>>> import numpy as np
>>> import numpy.linalg as la
>>> np.set_printoptions(precision=2, suppress=True, linewidth=140, floatmode="fixed")
>>> tidy = lambda a: np.round(a, 2) + 0
>>> W0 = np.load("arr.npy")
>>> W0
array([[-0.02,  2.02,  2.00,  2.03, -0.01],
       [-0.02,  1.96,  1.98,  2.02, -0.01],
       [-0.02,  1.97,  2.01,  2.01,  0.00],
       [ 0.02,  2.00,  2.03,  2.02,  0.00],
       [ 0.07,  2.00,  1.98,  2.00,  0.00],
       [-0.01,  1.99,  2.04,  2.00,  0.04],
       [-0.02,  1.99,  2.01,  2.01,  0.01],
       [ 0.01,  2.01,  1.99,  1.96,  0.00],
       [ 0.03,  2.00,  2.02,  1.99, -0.03],
       [-0.01,  2.00,  1.98,  1.98,  0.05],
       [-0.04,  2.00,  1.95,  1.99, -0.01],
       [ 0.02,  1.99,  1.96,  2.01,  0.02],
       [ 0.02,  2.00,  2.03,  2.00,  0.00],
       [ 1.01,  2.01,  0.03,  2.00,  2.03],
       [ 1.05,  1.96, -0.01,  2.01,  2.03],
       [ 1.01,  2.01, -0.03,  2.01,  2.00],
       [ 1.02,  2.03,  0.02,  2.04,  1.96],
       [ 0.99,  2.00, -0.05,  2.03,  2.02],
       [ 1.00,  2.00,  0.01,  2.01,  2.02],
       [ 1.03,  1.97, -0.03,  2.04,  2.00],
       [ 1.02,  1.97, -0.01,  2.01,  1.97],
       [ 1.00,  2.04,  0.01,  1.99,  2.02],
       [ 1.00,  1.98, -0.01,  2.02,  1.99],
       [ 0.99,  2.00,  0.01,  1.99,  1.98],
       [ 0.99,  1.96,  0.03,  1.98,  2.00],
       [ 1.02,  2.00,  0.02,  2.02,  2.01]])
>>> print(tidy(la.norm(W0, 2) / la.norm(W0)))
0.91
>>> print(round(np.log10(la.cond(W0))))
2
>>> q, r_ = la.qr(W0)
>>> print(tidy(r_))
[[ 3.64  7.20  0.01  7.27  7.22]
 [ 0.00 -7.18 -7.20 -7.20 -0.01]
 [ 0.00  0.00 -0.29 -0.03  0.20]
 [ 0.00  0.00  0.00  0.14  0.02]
 [ 0.00  0.00  0.00  0.00  0.17]]
>>> tidy(abs(r_[0, 0])), tidy(la.norm(W0[:, 0]))
(np.float64(3.64), np.float64(3.64))
